$ python -q
>>> import numpy as np
>>> from numpy import linalg as LA
>>> np.set_printoptions(precision=3, suppress=True, linewidth=100)
>>> W2 = np.sign(np.array([[0, -2, -1, 0], [1, 2, 0, 2], [-1, 2, 0, -2], [-2, 2, -2, 1]]))
>>> other = (np.tril(W2, -1) + np.eye(4)) @ (np.triu(W2, 1) + np.eye(4))
>>> vals = np.array([-3, -5, 7, 0])
>>> data = np.rint(other * vals @ LA.inv(other)) + 0
>>> print(data)
[[-73.  36. -22. -12.]
 [-48.  21. -17.  -7.]
 [140. -72.  41.  24.]
 [ 56. -30.  13.  10.]]
>>> rank = LA.matrix_rank(data)
>>> print(rank)
3
>>> null = LA.svd(data)[2][rank:].T
>>> print(np.allclose(data @ null, 0))
True
>>> print(np.round(null @ null.T, 3) + 0)
[[0.  0.  0.  0. ]
 [0.  0.1 0.  0.3]
 [0.  0.  0.  0. ]
 [0.  0.3 0.  0.9]]
>>> print(null.shape)
(4, 1)
>>> U, sigma, VT = LA.svd(data)
>>> print(sigma.round(3) + 0)
[204.071   5.948   1.283   0.   ]
>>> other = U[:, :3] @ np.diag(sigma[:3]) @ VT[:3]
>>> print(LA.matrix_rank(data, rtol=0.05))
1
>>> print(LA.matrix_rank(other))
3
>>> print(np.round(LA.norm(data - other) / LA.norm(data), 3))
0.0
>>> print(round(LA.norm(data - other, 2), 3), round(float(sigma[3]), 3))
0.0 0.0
>>> U, sigma, VT = LA.svd(data)
>>> V = VT[:(sigma > 1e-8).sum()]
>>> rng = np.random.default_rng(79)
>>> x0 = data[3] + 5 * data[1] + rng.integers(2) * np.eye(4)[1]
>>> print(x0)
[-184.   75.  -72.  -25.]
>>> print(np.round(V.T @ V, 3) + 0)
[[ 1.   0.   0.   0. ]
 [ 0.   0.9  0.  -0.3]
 [ 0.   0.   1.   0. ]
 [ 0.  -0.3  0.   0.1]]
>>> print(np.diag(V.T @ V))
[1.  0.9 1.  0.1]
>>> E = np.loadtxt("sample12.csv", delimiter=",")
>>> print(E)
[[ 0.  0. 26.  0. 29.  0. 10.  3. 20.]
 [ 0.  0. 19.  0. 23.  0.  7. 10. 11.]
 [ 0.  0.  2. 37.  6.  0.  0. 52. 19.]
 [ 3. 21.  0.  0.  0. 12. 14.  0.  0.]
 [ 0.  3. 16.  0.  0.  0. 25.  5.  0.]
 [ 0.  0. 30.  0.  0.  0. 29. 21.  0.]
 [20. 15.  0.  5.  3. 30.  0.  0.  0.]
 [64.  9.  0. 22. 62. 42.  0.  0. 20.]
 [ 0.  3. 19.  0.  0.  0. 32.  0.  0.]
 [22. 17.  0.  0. 10. 25.  0.  0.  0.]
 [28. 13.  0.  2. 40. 17.  0.  0.  6.]
 [25. 13.  0. 13.  0. 45.  0.  0.  0.]
 [35. 27.  0.  0. 33. 27.  4.  0.  0.]]
>>> u = np.array([-2, -1, 2])
>>> print(np.cross(E[7, :3], E[4, :3]))
[  144. -1024.   192.]
>>> print(E.sum(axis=0))
[197. 121. 112.  79. 206. 198. 121.  91.  76.]
>>> print(LA.svd(E, compute_uv=False))
[146.209  80.398  62.403  56.141  26.422  21.682  15.509   5.007   2.089]
>>> print(E.mean(axis=0))
[15.154  9.308  8.615  6.077 15.846 15.231  9.308  7.     5.846]
>>> print(np.abs(E).max())
64.0
>>> print(LA.matrix_rank(E))
9
>>> print(E - E[0])
[[  0.   0.   0.   0.   0.   0.   0.   0.   0.]
 [  0.   0.  -7.   0.  -6.   0.  -3.   7.  -9.]
 [  0.   0. -24.  37. -23.   0. -10.  49.  -1.]
 [  3.  21. -26.   0. -29.  12.   4.  -3. -20.]
 [  0.   3. -10.   0. -29.   0.  15.   2. -20.]
 [  0.   0.   4.   0. -29.   0.  19.  18. -20.]
 [ 20.  15. -26.   5. -26.  30. -10.  -3. -20.]
 [ 64.   9. -26.  22.  33.  42. -10.  -3.   0.]
 [  0.   3.  -7.   0. -29.   0.  22.  -3. -20.]
 [ 22.  17. -26.   0. -19.  25. -10.  -3. -20.]
 [ 28.  13. -26.   2.  11.  17. -10.  -3. -14.]
 [ 25.  13. -26.  13. -29.  45. -10.  -3. -20.]
 [ 35.  27. -26.   0.   4.  27.  -6.  -3. -20.]]
>>> other = E / LA.norm(E, axis=1, keepdims=True)
>>> gram = other @ other.T
>>> print((gram - 2 * np.eye(13)).round(6).argmax(axis=1))
[ 1  0  1  9  8  4 11 10  4  6  7  6 10]
>>> def softmax(z):
...     e = np.exp(z - z.max(axis=-1, keepdims=True))
...     return e / e.sum(axis=-1, keepdims=True)
... 
>>> print(np.round(softmax(10 * E[11]), 3) + 0)
[0. 0. 0. 0. 0. 1. 0. 0. 0.]
>>> scores = E @ E.T / np.sqrt(9)
>>> print(softmax(scores).round(6).argmax(axis=1))
[ 7  7  2 12  5  5  7  7  5  7  7  7  7]
>>> print(np.round(softmax(scores)[11] @ E, 3) + 0)
[64.  9.  0. 22. 62. 42.  0.  0. 20.]
>>> other = np.array([[0, -1, -2, -2, 1, -1, -2, 2, -1, 0],
...     [1, -2, 0, 1, -1, -1, 1, 2, 1, -2],
...     [0, -2, 1, 2, 2, 2, 0, -1, 0, 0],
...     [1, -2, 1, 0, 1, -2, -1, -2, -2, 2],
...     [2, 1, 1, -1, 1, 0, -2, 0, 1, 0],
...     [0, -2, -1, -2, -1, 1, 1, -1, 0, 0],
...     [1, -2, -2, -2, 2, -2, -2, 0, 2, -1],
...     [2, -1, 2, 2, 1, 1, -2, 1, -1, 1],
...     [2, -2, 1, 1, -2, 2, 2, 0, 2, -1],
...     [2, 1, 2, -1, 2, -2, 0, -2, 0, 2]])
>>> arr = other - other.T
>>> print(arr)
[[ 0 -2 -2 -3 -1 -1 -3  0 -3 -2]
 [ 2  0  2  3 -2  1  3  3  3 -3]
 [ 2 -2  0  1  1  3  2 -3 -1 -2]
 [ 3 -3 -1  0  2  0  1 -4 -3  3]
 [ 1  2 -1 -2  0  1 -4 -1  3 -2]
 [ 1 -1 -3  0 -1  0  3 -2 -2  2]
 [ 3 -3 -2 -1  4 -3  0  2  0 -1]
 [ 0 -3  3  4  1  2 -2  0 -1  3]
 [ 3 -3  1  3 -3  2  0  1  0 -1]
 [ 2  3  2 -3  2 -2  1 -3  1  0]]
>>> x0 = np.array([-1, -1, -3, 1, 2, -3, 3, 3, 2, 2])
>>> print(np.sign((arr @ x0).round(6)))
[-1  1 -1 -1 -1  1  1 -1 -1 -1]
>>> print(np.einsum("ij,j->i", arr, x0))
[-13   6 -15  -2 -18  10  26  -8 -11  -8]
>>> print(arr * x0)
[[  0   2   6  -3  -2   3  -9   0  -6  -4]
 [ -2   0  -6   3  -4  -3   9   9   6  -6]
 [ -2   2   0   1   2  -9   6  -9  -2  -4]
 [ -3   3   3   0   4   0   3 -12  -6   6]
 [ -1  -2   3  -2   0  -3 -12  -3   6  -4]
 [ -1   1   9   0  -2   0   9  -6  -4   4]
 [ -3   3   6  -1   8   9   0   6   0  -2]
 [  0   3  -9   4   2  -6  -6   0  -2   6]
 [ -3   3  -3   3  -6  -6   0   3   0  -2]
 [ -2  -3  -6  -3   4   6   3  -9   2   0]]
>>> print((arr * x0).sum(axis=1))
[-13   6 -15  -2 -18  10  26  -8 -11  -8]
>>> U, sigma, VT = LA.svd(arr)
>>> print(np.argmax(sigma[:-1] / (sigma[1:] + 1e-6)) + 1)
8
>>> other = U[:, :8] @ np.diag(sigma[:8]) @ VT[:8]
>>> print(round(np.abs(arr - other).max(), 3))
0.012
>>> print(round(LA.norm(arr - other, 2), 3), round(sigma[8], 3))
0.034 0.034
>>> print(LA.matrix_rank(other))
8
>>> feats = np.load("case7.npy")
>>> print(feats)
[[  1   0   5  -5]
 [  3   0  15 -15]
 [  3   0  15 -15]
 [  1   0   5  -5]
 [  2   0  10 -10]
 [  1   0   5  -5]
 [  2   0  10 -10]
 [  0   0   0   0]
 [  3   0  15 -15]
 [  2   0  10 -10]
 [  2   0  10 -10]
 [  3   0  15 -15]]
>>> print(np.unique(feats.round(6), axis=0).shape)
(4, 4)
>>> print(feats @ LA.pinv(feats) @ feats)
[[  1.   0.   5.  -5.]
 [  3.   0.  15. -15.]
 [  3.   0.  15. -15.]
 [  1.   0.   5.  -5.]
 [  2.   0.  10. -10.]
 [  1.   0.   5.  -5.]
 [  2.   0.  10. -10.]
 [  0.   0.   0.   0.]
 [  3.   0.  15. -15.]
 [  2.   0.  10. -10.]
 [  2.   0.  10. -10.]
 [  3.   0.  15. -15.]]
>>> print(np.allclose(feats[:-1].T @ LA.lstsq(feats[:-1].T, feats[-1])[0], feats[-1]))
True
>>> rank = LA.matrix_rank(feats)
>>> print(rank)
1
>>> null = LA.svd(feats)[2][rank:].T
>>> print(np.round(null @ null.T, 3) + 0)
[[ 0.98   0.    -0.098  0.098]
 [ 0.     1.     0.     0.   ]
 [-0.098  0.     0.51   0.49 ]
 [ 0.098  0.     0.49   0.51 ]]
>>> print(np.allclose(feats @ null, 0))
True
>>> print(null.shape)
(4, 3)
>>> print([int(LA.matrix_rank(np.delete(feats, i, axis=0))) for i in range(12)])
[1, 1, 1, 1, 1, 1, 1, 1, 1, 1, 1, 1]
>>> U, sigma, VT = LA.svd(feats)
>>> print(sigma.round(3) + 0)
[52.962  0.     0.     0.   ]
>>> print(np.argmax(sigma[:-1] / (sigma[1:] + 1e-6)) + 1)
1
>>> other = U[:, :1] @ np.diag(sigma[:1]) @ VT[:1]
>>> print(LA.matrix_rank(other))
1
>>> print(round(float(LA.norm(feats - other) / LA.norm(feats)), 3))
0.0
>>> print(other)
[[  1.   0.   5.  -5.]
 [  3.   0.  15. -15.]
 [  3.   0.  15. -15.]
 [  1.   0.   5.  -5.]
 [  2.   0.  10. -10.]
 [  1.   0.   5.  -5.]
 [  2.   0.  10. -10.]
 [  0.   0.   0.   0.]
 [  3.   0.  15. -15.]
 [  2.   0.  10. -10.]
 [  2.   0.  10. -10.]
 [  3.   0.  15. -15.]]
>>> print(round(np.abs(feats - other).max(), 3))
0.0
>>> U, sigma, VT = LA.svd(feats)
>>> V = VT[:(sigma > 1e-8).sum()]
>>> x0 = feats[2] + -3 * feats[10] + rng.integers(2) * np.eye(4)[2]
>>> print(x0)
[ -3.   0. -14.  15.]
>>> print(LA.matrix_rank(np.vstack([feats, x0])))
2
>>> m1 = np.load("dump.npy")
>>> print(m1)
[[ 5  6  7  8]
 [ 9 10 11 12]
 [13 14 15 16]
 [17 18 19 20]]
>>> print(np.allclose(data[:-1].T @ LA.lstsq(data[:-1].T, data[-1])[0], data[-1]))
True
>>> print(np.abs(np.diag(LA.qr(data)[1])) > 1e-9)
[ True  True  True False]
>>> print(np.round(np.trace(LA.pinv(data) @ data), 3))
3.0
>>> print(np.unique(data.round(6), axis=0).shape)
(4, 4)
>>> lab = rng.permutation(4)
>>> print(lab)
[3 0 1 2]
>>> other = m1[lab][:, lab]
>>> print(np.trace(other))
50
>>> print(other)
[[20 17 18 19]
 [ 8  5  6  7]
 [12  9 10 11]
 [16 13 14 15]]
>>> print(np.allclose(other, m1))
False
>>> print(round(LA.det(m1[::-1]), 3))
0.0
>>> print(np.einsum("ij,ji->", m1, m1))
2660
>>> print(np.round(LA.eigvals(m1).sum().real, 3))
50.0
>>> print(np.kron(np.eye(2, dtype=int), m1))
[[ 5  6  7  8  0  0  0  0]
 [ 9 10 11 12  0  0  0  0]
 [13 14 15 16  0  0  0  0]
 [17 18 19 20  0  0  0  0]
 [ 0  0  0  0  5  6  7  8]
 [ 0  0  0  0  9 10 11 12]
 [ 0  0  0  0 13 14 15 16]
 [ 0  0  0  0 17 18 19 20]]
>>> hat = np.triu(np.array([[2, 0, -1, -2], [0, -1, -3, -3], [-1, 0, 4, 3], [2, 2, 0, -5]]), 1) + np.eye(4)
>>> other = hat @ m1 @ LA.inv(hat)
>>> print(np.trace(other), np.trace(m1))
50.0 50
>>> print(LA.matrix_rank(other))
2
>>> print(np.round(np.poly(other), 3) + 0)
[  1. -50. -80.   0.   0.]
>>> U, sigma, VT = LA.svd(m1)
>>> V = VT[:(sigma > 1e-8).sum()]
>>> x0 = m1[3] + 2 * m1[0] + rng.integers(2) * np.eye(4)[3]
>>> print(x0)
[27. 30. 33. 37.]
>>> print(round(float(LA.norm(x0 - V.T @ V @ x0)), 3))
0.548
>>> print(np.allclose(V.T @ V @ x0, x0))
False
>>> print(V.T @ V)
[[ 0.7  0.4  0.1 -0.2]
 [ 0.4  0.3  0.2  0.1]
 [ 0.1  0.2  0.3  0.4]
 [-0.2  0.1  0.4  0.7]]
>>> A = np.loadtxt("out16.csv", delimiter=",")
>>> print(A)
[[-0.048 -0.084 -0.635  0.303 -0.028 -0.035 -0.703]
 [-0.24  -0.126  0.154 -0.443  0.179 -0.777 -0.267]
 [ 0.529  0.278 -0.383 -0.689  0.061  0.132 -0.029]
 [ 0.    -0.526  0.293 -0.344 -0.537  0.335 -0.345]
 [-0.625 -0.095 -0.525 -0.26  -0.273  0.044  0.426]
 [ 0.288  0.269 -0.034  0.188 -0.763 -0.462  0.114]
 [-0.433  0.736  0.253 -0.129 -0.136  0.226 -0.348]]
>>> x0 = np.array([7, 9, -1, 8, -7, 9, 2])
>>> print(np.round(LA.norm(x0), 3), round(LA.norm(A @ x0), 3))
18.138 18.138
>>> print(np.sort(np.abs(np.degrees(np.angle(LA.eigvals(A))))))
[  0.     85.425  85.425 126.386 126.386 168.076 168.076]
>>> lab = rng.permutation(7)
>>> print(lab)
[0 3 1 5 2 6 4]
>>> other = A[lab][:, lab]
>>> print(np.allclose(other, A))
False
>>> print(other)
[[-0.048  0.303 -0.084 -0.035 -0.635 -0.703 -0.028]
 [ 0.    -0.344 -0.526  0.335  0.293 -0.345 -0.537]
 [-0.24  -0.443 -0.126 -0.777  0.154 -0.267  0.179]
 [ 0.288  0.188  0.269 -0.462 -0.034  0.114 -0.763]
 [ 0.529 -0.689  0.278  0.132 -0.383 -0.029  0.061]
 [-0.433 -0.129  0.736  0.226  0.253 -0.348 -0.136]
 [-0.625 -0.26  -0.095  0.044 -0.525  0.426 -0.273]]
>>> print(np.sort(np.abs(LA.eigvals(other))))
[1. 1. 1. 1. 1. 1. 1.]
>>> q, R = LA.qr(other)
>>> print(np.allclose(R.T @ R, other.T @ other))
True
>>> print(np.abs(np.diag(R)))
[1. 1. 1. 1. 1. 1. 1.]
>>> print(np.round(q.T @ q, 3) + 0)
[[1. 0. 0. 0. 0. 0. 0.]
 [0. 1. 0. 0. 0. 0. 0.]
 [0. 0. 1. 0. 0. 0. 0.]
 [0. 0. 0. 1. 0. 0. 0.]
 [0. 0. 0. 0. 1. 0. 0.]
 [0. 0. 0. 0. 0. 1. 0.]
 [0. 0. 0. 0. 0. 0. 1.]]
>>> print(R.round(3) + 0)
[[ 1.  0.  0.  0.  0.  0.  0.]
 [ 0.  1.  0.  0.  0.  0.  0.]
 [ 0.  0. -1.  0.  0.  0.  0.]
 [ 0.  0.  0.  1.  0.  0.  0.]
 [ 0.  0.  0.  0.  1.  0.  0.]
 [ 0.  0.  0.  0.  0.  1.  0.]
 [ 0.  0.  0.  0.  0.  0. -1.]]
